% python3 -q
>>> import numpy as np
>>> np.set_printoptions(precision=1, suppress=True, linewidth=160)
>>> rnd = lambda a: np.round(a, 1) + 0
>>> arr = np.load("w.npy")
>>> print(arr)
[[  2.    6.5  10.7   4.4]
 [ -4.4  -2.8  -9.6  -6. ]
 [  4.3   1.4   7.2   9. ]
 [ -2.6  -0.7  -3.5  -2. ]
 [  3.3  11.5  10.3  -2. ]
 [  0.8   1.6   2.4   2.3]
 [ -3.7   1.6  -1.8  -4. ]
 [ -0.1   4.6   4.8   0.2]
 [  0.6   5.2   5.    0. ]
 [ -1.8   0.4  -2.9  -2.4]
 [  1.5   2.8   6.5   5. ]
 [ -5.6  -5.2 -14.1  -7.8]
 [ -1.6  -0.3  -2.4  -1. ]
 [  0.3   2.9  -4.6  -6.4]
 [  3.7   5.7   2.2  -1.8]
 [  3.9   2.    4.2   5.2]
 [  1.7   4.2   1.6  -1.4]
 [ -0.4   2.1  -2.   -3.3]
 [  2.6   2.8   7.1   6.2]]
>>> Xs = arr - arr.mean(axis=0)
>>> V = np.linalg.svd(Xs)[2][:2]
>>> out = Xs - Xs @ V.T @ V
>>> print(rnd(np.linalg.norm(out) / np.linalg.norm(Xs)))
0.2
>>> print(np.linalg.norm(out, axis=1).round(6).argmax())
14
>>> print(rnd(out.std(axis=0)))
[1.3 0.1 0.6 0. ]
>>> print(rnd((Xs @ V.T).std(axis=0)))
[8.2 3.4]
>>> x0 = np.array([3, 2, 1, 2])
>>> target = arr @ x0
>>> print(rnd(np.linalg.pinv(arr) @ arr))
[[1. 0. 0. 0.]
 [0. 1. 0. 0.]
 [0. 0. 1. 0.]
 [0. 0. 0. 1.]]
>>> print(rnd(np.linalg.lstsq(arr, target)[0]))
[3. 2. 1. 2.]
>>> rng = np.random.default_rng(343119)
>>> target = target + 0.1 * rng.normal(size=19)
>>> print(rnd(target))
[ 38.7 -40.3  40.9 -16.6  39.2  12.5 -17.7  14.1  17.2 -12.3  26.6 -56.9  -9.8 -10.7  21.   30.3  12.5  -5.8  32.9]
>>> c, *_ = np.linalg.lstsq(arr, target)
>>> print([round(float(np.linalg.norm(np.linalg.solve(arr.T @ arr + lam * np.eye(4), arr.T @ target))), 2) for lam in (0, 1, 10, 100)])
[4.23, 4.17, 3.83, 3.12]
>>> print(rnd(np.linalg.norm(target - arr @ c)))
0.3
>>> out = np.c_[arr[:, :2] @ np.array([[3, 3], [0, 2]]), np.array([-1, 9, 0, 1, 4, 4, 3, 0, 3, 6, 8, -6, 8, -6, -1, -1, 1, -4, 0])]
>>> print(rnd(out))
[[  6.   19.   -1. ]
 [-13.2 -18.8   9. ]
 [ 12.9  15.7   0. ]
 [ -7.8  -9.2   1. ]
 [  9.9  32.9   4. ]
 [  2.4   5.6   4. ]
 [-11.1  -7.9   3. ]
 [ -0.3   8.9   0. ]
 [  1.8  12.2   3. ]
 [ -5.4  -4.6   6. ]
 [  4.5  10.1   8. ]
 [-16.8 -27.2  -6. ]
 [ -4.8  -5.4   8. ]
 [  0.9   6.7  -6. ]
 [ 11.1  22.5  -1. ]
 [ 11.7  15.7  -1. ]
 [  5.1  13.5   1. ]
 [ -1.2   3.   -4. ]
 [  7.8  13.4   0. ]]
>>> print(rnd(np.linalg.norm(out - arr @ np.linalg.lstsq(arr, out)[0], axis=0)))
[ 0.   0.  16.6]
>>> print(rnd(np.linalg.lstsq(arr, out[:, 0])[0]))
[3. 0. 0. 0.]
>>> x0 = np.array([1, 1, 0])
>>> target = out @ x0
>>> print(rnd(np.linalg.pinv(out) @ out))
[[1. 0. 0.]
 [0. 1. 0.]
 [0. 0. 1.]]
>>> print(rnd(np.linalg.lstsq(out, target)[0]))
[1. 1. 0.]
>>> target = target + 0.3 * rng.normal(size=19)
>>> print(rnd(target))
[ 25.3 -31.9  28.9 -17.4  42.7   7.9 -18.7   9.2  13.8  -9.7  14.5 -44.2 -10.    7.5  33.9  27.3  18.6   2.2  21.5]
>>> c, *_ = np.linalg.lstsq(out, target)
>>> print(rnd(c))
[1. 1. 0.]
>>> print([round(float(np.linalg.norm(np.linalg.solve(out.T @ out + lam * np.eye(3), out.T @ target))), 2) for lam in (0, 1, 10, 100)])
[1.41, 1.41, 1.4, 1.36]
>>> print(rnd(np.linalg.norm(target - out @ c)))
1.1
>>> print(c.round())
[ 1.  1. -0.]
>>> F = np.loadtxt("sample2.csv", delimiter=",")
>>> print(rnd(F))
[[ 0.1  0.2 -0.2 -0.1]
 [ 0.2  0.7 -0.4  0.2]
 [-0.2 -0.4  0.3  0.2]
 [-0.1  0.2  0.2  0.9]]
>>> # equal to its transpose
>>> T = np.stack([arr, 5 * arr, arr[::-1]])
>>> print(T.shape)
(3, 19, 4)
>>> print((T @ arr.T).shape)
(3, 19, 19)
>>> print(rnd(np.linalg.norm(T, axis=(1, 2))))
[ 40.9 204.4  40.9]
